>>> import numpy as np
>>> import numpy.linalg as la
>>> np.set_printoptions(precision=3, suppress=True, linewidth=140, floatmode="fixed")
>>> X = np.array([[5.0, 4.0, 4.0, 1.0],
...     [3.0, 5.0, 0.0, 0.0],
...     [3.0, 0.0, 5.0, 3.0],
...     [0.0, 0.0, 0.0, 2.0]])
>>> print(X)
[[5.000 4.000 4.000 1.000]
 [3.000 5.000 0.000 0.000]
 [3.000 0.000 5.000 3.000]
 [0.000 0.000 0.000 2.000]]
>>> print(np.einsum("ii->", X))
17.0
>>> print(np.round(la.det(X.T), 3))
10.0
>>> print(np.einsum("ij,ji->", X, X))
127.0
>>> print(la.eigvals(X))
[0.101 9.899 5.000 2.000]
>>> print(np.poly(X))
[   1.000  -17.000   81.000 -107.000   10.000]
>>> print([round(float(x), 3) for x in la.svd(X, compute_uv=False)[:3]])
[10.253, 5.476, 1.971]
>>> print(np.abs(la.svd(X)[2][-1]))
[0.752 0.460 0.472 0.019]
>>> print(round(np.log10(la.cond(X))))
2
>>> rng = np.random.default_rng(69)
>>> labels = rng.permutation(4)
>>> print(labels)
[0 1 3 2]
>>> B = X[labels][:, labels]
>>> print(np.diag(B))
[5.000 5.000 2.000 5.000]
>>> print(round(float(la.det(B)), 3), round(la.det(X[labels]), 3))
10.0 -10.0
>>> u = np.array([2, -2, 2])
>>> print(np.convolve(X[0], u))
[10.000 -2.000 10.000  2.000  6.000  2.000]
>>> print(np.polyval(u, X[0]))
[42.000 26.000 26.000  2.000]
>>> print(np.correlate(X[0], X[1], "full"))
[ 0.000  0.000 25.000 35.000 32.000 17.000  3.000]
>>> B = np.array([[0, 0], [-1, -3], [3, -2], [-3, 1]])
>>> print(np.einsum("ij,ij->i", X, X))
[58.000 34.000 43.000  4.000]
>>> print(la.matrix_rank(np.vstack([X, B.T])))
4
>>> print(np.einsum("ik,kj->ji", X, B))
[[  5.000  -5.000   6.000  -6.000]
 [-19.000 -15.000  -7.000   2.000]]
>>> print(np.einsum("ij->j", X))
[11.000  9.000  9.000  6.000]
>>> print(X @ B)
[[  5.000 -19.000]
 [ -5.000 -15.000]
 [  6.000  -7.000]
 [ -6.000   2.000]]
>>> print(np.vstack([X, B.T]).shape)
(6, 4)
>>> M = np.loadtxt("data.csv", delimiter=",")
>>> print(M)
[[ 1.000  0.000  0.000  0.000]
 [11.000  0.000  0.000 17.000]
 [ 0.000  0.000  7.000  0.000]
 [18.000  9.000  0.000  0.000]
 [ 0.000  0.000  4.000  0.000]
 [ 5.000  3.000  0.000  2.000]
 [ 0.000  0.000 11.000  0.000]
 [ 0.000  0.000  3.000  0.000]
 [ 0.000  0.000  5.000  0.000]
 [ 0.000  1.000  0.000  0.000]
 [ 0.000  1.000  5.000  0.000]
 [28.000  5.000  0.000 16.000]
 [27.000 11.000  0.000  3.000]
 [ 0.000  0.000  1.000  0.000]
 [ 0.000  3.000  1.000  0.000]
 [ 0.000  0.000  5.000  0.000]
 [ 2.000  0.000  0.000 14.000]
 [ 0.000  1.000  5.000  0.000]
 [ 0.000  0.000  0.000  9.000]
 [ 0.000  0.000 10.000  0.000]
 [ 0.000  0.000 12.000  0.000]]
>>> labels = M[:, 0] > np.median(M[:, 0])
>>> u = M[labels].mean(axis=0) - M[~labels].mean(axis=0)
>>> print(np.argsort(-np.abs(u).round(6), kind="stable"))
[0 3 2 1]
>>> K = np.load("layer9.npy")
>>> print(K)
[[ 1  0  0  0]
 [ 2 -2  0  0]
 [-2  0 -2  0]
 [ 2  2  1 -1]]
>>> # triangular: eigenvalues sit on the diagonal
>>> print(la.matrix_rank(K - K[0, 0] * np.eye(4)))
3
>>> print(np.prod(np.diag(K)), round(la.det(K), 3))
-4 -4.0
>>> print(K @ K)
[[ 1  0  0  0]
 [-2  4  0  0]
 [ 2  0  4  0]
 [ 2 -6 -3  1]]
>>> print([int(la.matrix_rank(la.matrix_power(K, p))) for p in range(1, 5)])
[4, 4, 4, 4]
>>> print(la.matrix_power(K - np.diag(np.diag(K)), 4))
[[0 0 0 0]
 [0 0 0 0]
 [0 0 0 0]
 [0 0 0 0]]
>>> vec = np.array([4, -9, 7, 6])
>>> a = np.maximum(K @ vec, 0)
>>> print(a)
[ 4 26  0  0]
>>> print(np.flatnonzero(a > 1e-9))
[0 1]
>>> print(np.tanh(K @ vec))
[ 0.999  1.000 -1.000 -1.000]
>>> print(K.T @ a)
[ 56 -52   0   0]
>>> print(np.maximum(K @ vec, 0) - np.maximum(-K @ vec, 0))
[  4  26 -22  -9]
>>> print(np.maximum(K @ (3 * vec), 0))
[12 78  0  0]
>>> print(K * (a > 1e-9)[:, None])
[[ 1  0  0  0]
 [ 2 -2  0  0]
 [ 0  0  0  0]
 [ 0  0  0  0]]
